>>> import numpy as np
>>> import numpy.linalg as la
>>> np.set_printoptions(precision=2, suppress=True, linewidth=140, legacy="1.25")
>>> tidy = lambda a: np.round(a, 2) + 0
>>> F = np.array([[0, 1, 0, 0, 1],
...     [1, 0, 0, 0, 1],
...     [0, 0, 0, 0, 0],
...     [0, 0, 0, 0, 0],
...     [1, 1, 0, 0, 0]])
>>> rank = la.matrix_rank(F)
>>> print(rank)
3
>>> ns = la.svd(F)[2][rank:].T
>>> print(F @ ns)
[[0. 0.]
 [0. 0.]
 [0. 0.]
 [0. 0.]
 [0. 0.]]
>>> print(la.lstsq(F[:-1].T, F[-1])[2])
2
>>> data = np.load("block11.npy")
>>> print(data)
[[ 8 -1 -7  3 -8]
 [ 0  1  9  0  1]
 [ 0  0 -2  2 -6]
 [ 0  0  0  1 -7]
 [ 0  0  0  0 -4]]
>>> u, r1 = data[4], data[3]
>>> print(u @ r1)
28
>>> p = (u @ r1) / (u @ u) * u
>>> print(r1 - p)
[0. 0. 0. 1. 0.]
>>> print((r1 - p) @ u)
0.0
>>> print(p)
[ 0.  0.  0.  0. -7.]
>>> print(tidy(np.abs(la.svd(data)[2][-1])))
[0.07 0.98 0.11 0.13 0.01]
>>> print(la.cond(data) > 100)
True
>>> print(np.argsort(-la.norm(data, axis=0).round(6), kind="stable")[:3])
[4 2 0]
>>> print([round(float(x), 2) for x in la.svd(data, compute_uv=False)[:3]])
[16.65, 8.55, 5.31]
>>> print(tidy(la.norm(data, 2) / la.norm(data)))
0.85
>>> out = data / np.sqrt((data ** 2).mean(axis=1, keepdims=True))
>>> print(tidy(out[0]))
[ 1.31 -0.16 -1.14  0.49 -1.31]
>>> M = np.load("run2.npy")
>>> print(M)
[[ 1 -1 -2  2 -1]
 [-2 -1  2  2 -2]
 [-2  0 -2  2  1]
 [-1 -1 -2 -1  0]
 [-1  1 -1  2 -1]
 [-2 -1 -1  0 -2]
 [-2  0  1  1  0]
 [ 2  0  2  1  1]
 [-1  1 -1 -2  1]
 [-1 -1  1 -2  2]]
>>> G = data.T @ data
>>> print(tidy(la.eigvalsh(G)[::-1]))
[277.34  73.02  28.24   1.39   0.01]
>>> print(np.trace(G), (data ** 2).sum())
380 380
>>> print(np.allclose(G, G.T))
True
>>> K = np.load("case2.npy")
>>> print(K)
[[0 0 5 0]
 [0 2 0 0]
 [0 0 0 3]
 [1 0 0 0]]
>>> print(tidy(np.poly(K)))
[  1.  -2.   0. -15.  30.]
>>> print(np.einsum("ii->", K))
2
>>> print(tidy(la.eigvals(K).sum().real))
2.0
>>> print(tidy(la.det(K.T)))
30.0
>>> print(np.kron(np.eye(2, dtype=int), K))
[[0 0 5 0 0 0 0 0]
 [0 2 0 0 0 0 0 0]
 [0 0 0 3 0 0 0 0]
 [1 0 0 0 0 0 0 0]
 [0 0 0 0 0 0 5 0]
 [0 0 0 0 0 2 0 0]
 [0 0 0 0 0 0 0 3]
 [0 0 0 0 1 0 0 0]]
>>> print(tidy(la.det(K[::-1])))
30.0
>>> print(tidy(la.svd(K, compute_uv=False)))
[5. 3. 2. 1.]
>>> rng = np.random.default_rng(62059)
>>> feats = np.array([[2, 0, 1, -1, 0, -1, 2, 1, 2, -1, -1],
...     [1, 1, 2, 1, -1, 0, 2, 1, 0, -1, 2],
...     [2, 0, 1, -1, 0, 2, 2, -2, -2, 0, 0],
...     [-1, -1, 0, -1, 1, -1, 0, -1, 2, 2, 2]]) * (rng.random((4, 11)) < 0.3)
>>> print(feats)
[[ 2  0  0 -1  0  0  2  0  0  0 -1]
 [ 1  1  2  0  0  0  0  0  0  0  2]
 [ 0  0  0  0  0  0  0  0  0  0  0]
 [ 0  0  0  0  0  0  0 -1  2  2  0]]
>>> left, s, Vh = la.svd(feats)
>>> print(tidy(s))
[3.16 3.16 3.   0.  ]
>>> out = left[:, :3] @ np.diag(s[:3]) @ Vh[:3]
>>> print(la.matrix_rank(out))
3
>>> print(la.matrix_rank(feats, rtol=0.05))
3
>>> print(tidy(la.norm(feats - out, 2)), s[3])
0.0 0.0
>>> def softmax(z):
...     e = np.exp(z - z.max(axis=-1, keepdims=True))
...     return e / e.sum(axis=-1, keepdims=True)
... 
>>> print(tidy(softmax(feats).sum(axis=1)))
[1. 1. 1. 1.]
>>> S = feats @ feats.T / np.sqrt(11)
>>> print(softmax(S).round(6).argmax(axis=1))
[0 1 0 3]
>>> G = feats.T @ feats
>>> print(np.allclose(G, G.T))
True
>>> print(G)
[[ 5  1  2 -2  0  0  4  0  0  0  0]
 [ 1  1  2  0  0  0  0  0  0  0  2]
 [ 2  2  4  0  0  0  0  0  0  0  4]
 [-2  0  0  1  0  0 -2  0  0  0  1]
 [ 0  0  0  0  0  0  0  0  0  0  0]
 [ 0  0  0  0  0  0  0  0  0  0  0]
 [ 4  0  0 -2  0  0  4  0  0  0 -2]
 [ 0  0  0  0  0  0  0  1 -2 -2  0]
 [ 0  0  0  0  0  0  0 -2  4  4  0]
 [ 0  0  0  0  0  0  0 -2  4  4  0]
 [ 0  2  4  1  0  0 -2  0  0  0  5]]
>>> print(la.matrix_rank(G))
3
>>> print(tidy(la.eigvalsh(G)[::-1]))
[10. 10.  9.  0.  0.  0.  0.  0.  0.  0.  0.]
>>> W0 = np.load("mat.npy")
>>> print(W0)
[[  0   1   6   6  10  -3  11   1  -4   0   7   8  12]
 [ -1   0   7   3  -6  -2  -6  10  -4  11  -9  -6   4]
 [ -6  -7   0  10 -10  -6   1   6  16   0   7   8  13]
 [ -6  -3 -10   0  -7   7   4   3  -2  -5  -5   4  -2]
 [-10   6  10   7   0   9  -4   0   3  10   6  14   2]
 [  3   2   6  -7  -9   0  -4  -5   8   0  -1   4   4]
 [-11   6  -1  -4   4   4   0 -18  -6   9  11   3  -3]
 [ -1 -10  -6  -3   0   5  18   0   2  -9   7   3  -5]
 [  4   4 -16   2  -3  -8   6  -2   0   9   3 -15  -9]
 [  0 -11   0   5 -10   0  -9   9  -9   0   1   0   3]
 [ -7   9  -7   5  -6   1 -11  -7  -3  -1   0 -11  10]
 [ -8   6  -8  -4 -14  -4  -3  -3  15   0  11   0   9]
 [-12  -4 -13   2  -2  -4   3   5   9  -3 -10  -9   0]]
>>> t3 = np.stack([W0, 3 * W0, W0[::-1]])
>>> print((t3 @ W0.T).shape)
(3, 13, 13)
>>> print(la.matrix_rank(t3))
[12 12 12]
>>> print(t3.shape)
(3, 13, 13)
>>> print(np.einsum("bij,cij->bc", t3, t3))
[[ 8250 24750  -580]
 [24750 74250 -1740]
 [ -580 -1740  8250]]
>>> print(la.matrix_rank(t3.reshape(3, -1)))
2
>>> print(tidy(la.norm(t3, axis=(1, 2))))
[ 90.83 272.49  90.83]
>>> print(np.trace(W0))
0
>>> print(np.allclose(W0 @ W0.T, W0.T @ W0))
True
>>> print(tidy(la.det(W0)))
-2.7
>>> print(np.allclose(W0, W0.T))
False
>>> left, s, Vh = la.svd(W0)
>>> vecs = Vh[:(s > 1e-8).sum()]
>>> x0 = W0[5] + 5 * W0[3] + rng.integers(2) * np.eye(13)[1]
>>> print(x0)
[-27. -13. -44.  -7. -44.  35.  16.  10.  -2. -25. -26.  24.  -6.]
>>> print(tidy(np.diag(vecs.T @ vecs)))
[0.92 0.92 0.88 0.96 0.89 0.78 0.98 1.   0.96 0.86 1.   1.   0.86]
>>> print(np.allclose(vecs.T @ vecs @ x0, x0))
True
>>> print(la.matrix_rank(np.vstack([W0, x0])))
12
>>> print(tidy(la.norm(x0 - vecs.T @ vecs @ x0)))
0.0
>>> J = np.load("layer19.npy")
>>> print(J)
[[ -5   5   1   5]
 [-15  15   3  15]
 [  0   0   0   0]
 [-15  15   3  15]
 [ -5   5   1   5]]
>>> print(la.lstsq(J[:-1].T, J[-1])[2])
1
>>> print(tidy(J @ la.pinv(J) @ J))
[[ -5.   5.   1.   5.]
 [-15.  15.   3.  15.]
 [  0.   0.   0.   0.]
 [-15.  15.   3.  15.]
 [ -5.   5.   1.   5.]]
>>> print(np.abs(np.diag(la.qr(J)[1])) > 1e-9)
[ True False False False]
>>> print(np.allclose(J[:-1].T @ la.lstsq(J[:-1].T, J[-1])[0], J[-1]))
True
>>> out = J + rng.integers(-2, 3, (5, 1)) @ rng.integers(-2, 3, (1, 4))
>>> print(out)
[[ -6   4  -1   6]
 [-17  13  -1  17]
 [  2   2   4  -2]
 [-13  17   7  13]
 [ -3   7   5   3]]
>>> print(np.abs(out - J).sum(axis=1))
[ 5 10 10 10 10]
>>> print(out - J)
[[-1 -1 -2  1]
 [-2 -2 -4  2]
 [ 2  2  4 -2]
 [ 2  2  4 -2]
 [ 2  2  4 -2]]
>>> print(la.matrix_rank(J, rtol=0.1))
1
>>> print(la.cond(J) > 100)
True
>>> print(np.argsort(-la.norm(J, axis=0).round(6), kind="stable")[:3])
[0 1 3]
>>> print(tidy(la.norm(J, 2) / la.norm(J)))
1.0
>>> print(tidy(softmax(J).sum(axis=1)))
[1. 1. 1. 1. 1.]
>>> print(tidy(softmax(10 * J[1])))
[0.  0.5 0.  0.5]
>>> S = J @ J.T / np.sqrt(4)
>>> print(tidy(softmax(S)))
[[0.  0.5 0.  0.5 0. ]
 [0.  0.5 0.  0.5 0. ]
 [0.2 0.2 0.2 0.2 0.2]
 [0.  0.5 0.  0.5 0. ]
 [0.  0.5 0.  0.5 0. ]]
>>> print(softmax(S).round(6).argmax(axis=1))
[1 1 0 1 1]
>>> print(softmax(S)[1] @ J)
[-15.  15.   3.  15.]
>>> print(tidy(softmax(S + np.triu(np.full(S.shape, -np.inf), 1))))
[[1.   0.   0.   0.   0.  ]
 [0.   1.   0.   0.   0.  ]
 [0.33 0.33 0.33 0.   0.  ]
 [0.   0.5  0.   0.5  0.  ]
 [0.   0.5  0.   0.5  0.  ]]
>>> W = np.array([[2, 3], [1, 1], [3, 2], [1, 1]])
>>> beta = np.array([-1, -1])
>>> hid = np.maximum(J @ W + beta, 0)
>>> print((hid > 0).mean(axis=0))
[0.8 0. ]
>>> print(hid)
[[2 0]
 [8 0]
 [0 0]
 [8 0]
 [2 0]]
>>> print(la.matrix_rank(hid))
1
>>> basis = np.array([[-1, -1], [0, 0]])
>>> print(W @ basis)
[[-2 -2]
 [-1 -1]
 [-3 -3]
 [-1 -1]]
>>> print(hid @ basis)
[[-2 -2]
 [-8 -8]
 [ 0  0]
 [-8 -8]
 [-2 -2]]
>>> print((hid @ basis).round(6).argmax(axis=1))
[0 0 0 0 0]
>>> m1 = np.load("arr.npy")
>>> print(m1)
[[1 3 1 0 0 0 2 0]
 [0 0 2 0 0 0 2 0]
 [3 3 1 0 0 0 1 0]
 [0 0 0 2 0 3 0 1]
 [0 0 0 0 1 0 0 0]
 [0 0 0 1 0 3 0 0]
 [0 1 1 0 0 0 1 0]
 [0 0 0 2 0 0 0 0]]
>>> out = m1 / la.norm(m1, axis=1, keepdims=True)
>>> G = out @ out.T
>>> print((G - 2 * np.eye(8)).round(6).argmax(axis=1))
[6 6 0 5 0 3 0 3]
>>> print(tidy(G))
[[1.   0.55 0.87 0.   0.   0.   0.89 0.  ]
 [0.55 1.   0.32 0.   0.   0.   0.82 0.  ]
 [0.87 0.32 1.   0.   0.   0.   0.65 0.  ]
 [0.   0.   0.   1.   0.   0.93 0.   0.53]
 [0.   0.   0.   0.   1.   0.   0.   0.  ]
 [0.   0.   0.   0.93 0.   1.   0.   0.32]
 [0.89 0.82 0.65 0.   0.   0.   1.   0.  ]
 [0.   0.   0.   0.53 0.   0.32 0.   1.  ]]
>>> print(tidy(G[5]))
[0.   0.   0.   0.93 0.   1.   0.   0.32]
>>> print((np.abs(G) > 0.9).astype(int))
[[1 0 0 0 0 0 0 0]
 [0 1 0 0 0 0 0 0]
 [0 0 1 0 0 0 0 0]
 [0 0 0 1 0 1 0 0]
 [0 0 0 0 1 0 0 0]
 [0 0 0 1 0 1 0 0]
 [0 0 0 0 0 0 1 0]
 [0 0 0 0 0 0 0 1]]
>>> rank = la.matrix_rank(feats)
>>> print(rank)
3
>>> ns = la.svd(feats)[2][rank:].T
>>> print([int(la.matrix_rank(feats[:i])) for i in range(1, len(feats) + 1)])
[1, 2, 2, 3]
>>> print([int(la.matrix_rank(feats[:, :j + 1])) for j in range(11)])
[1, 2, 2, 2, 2, 2, 2, 3, 3, 3, 3]
>>> print(tidy(ns @ ns.T))
[[ 0.5  -0.1  -0.2   0.2   0.    0.   -0.4   0.    0.    0.    0.  ]
 [-0.1   0.9  -0.2   0.    0.    0.    0.    0.    0.    0.   -0.2 ]
 [-0.2  -0.2   0.6   0.    0.    0.    0.    0.    0.    0.   -0.4 ]
 [ 0.2   0.    0.    0.9   0.    0.    0.2   0.    0.    0.   -0.1 ]
 [ 0.    0.    0.    0.    1.    0.    0.    0.    0.    0.    0.  ]
 [ 0.    0.    0.    0.    0.    1.    0.    0.    0.    0.    0.  ]
 [-0.4   0.    0.    0.2   0.    0.    0.6   0.    0.    0.    0.2 ]
 [ 0.    0.    0.    0.    0.    0.    0.    0.89  0.22  0.22  0.  ]
 [ 0.    0.    0.    0.    0.    0.    0.    0.22  0.56 -0.44  0.  ]
 [ 0.    0.    0.    0.    0.    0.    0.    0.22 -0.44  0.56  0.  ]
 [ 0.   -0.2  -0.4  -0.1   0.    0.    0.2   0.    0.    0.    0.5 ]]
>>> print([int(la.matrix_rank(np.delete(feats, i, axis=0))) for i in range(4)])
[2, 2, 3, 2]
>>> u = np.array([4, -3, 5])
>>> print(np.array([np.convolve(row, u, "same") for row in m1]))
[[ 9  0 12  5  0  8 -6 10]
 [ 0  8 -6 10  0  8 -6 10]
 [ 3 10 12  5  0  4 -3  5]
 [ 0  0  8 -6 22 -9 19 -3]
 [ 0  0  0  4 -3  5  0  0]
 [ 0  0  4 -3 17 -9 15  0]
 [ 4  1  2  5  0  4 -3  5]
 [ 0  0  8 -6 10  0  0  0]]
>>> print(np.cross(m1[0, :3], m1[2, :3]))
[ 0  2 -6]
>>> print(np.polyval(u, m1[0]))
[ 6 32  6  5  5  5 15  5]
>>> print(tidy(np.trace(la.pinv(W0) @ W0)))
12.0
>>> print(la.lstsq(W0[:-1].T, W0[-1])[2])
12
>>> print(np.abs(np.diag(la.qr(W0)[1])) > 1e-9)
[ True  True  True  True  True  True  True  True  True  True  True  True False]
>>> print(np.unique(W0.round(6), axis=0).shape)
(13, 13)
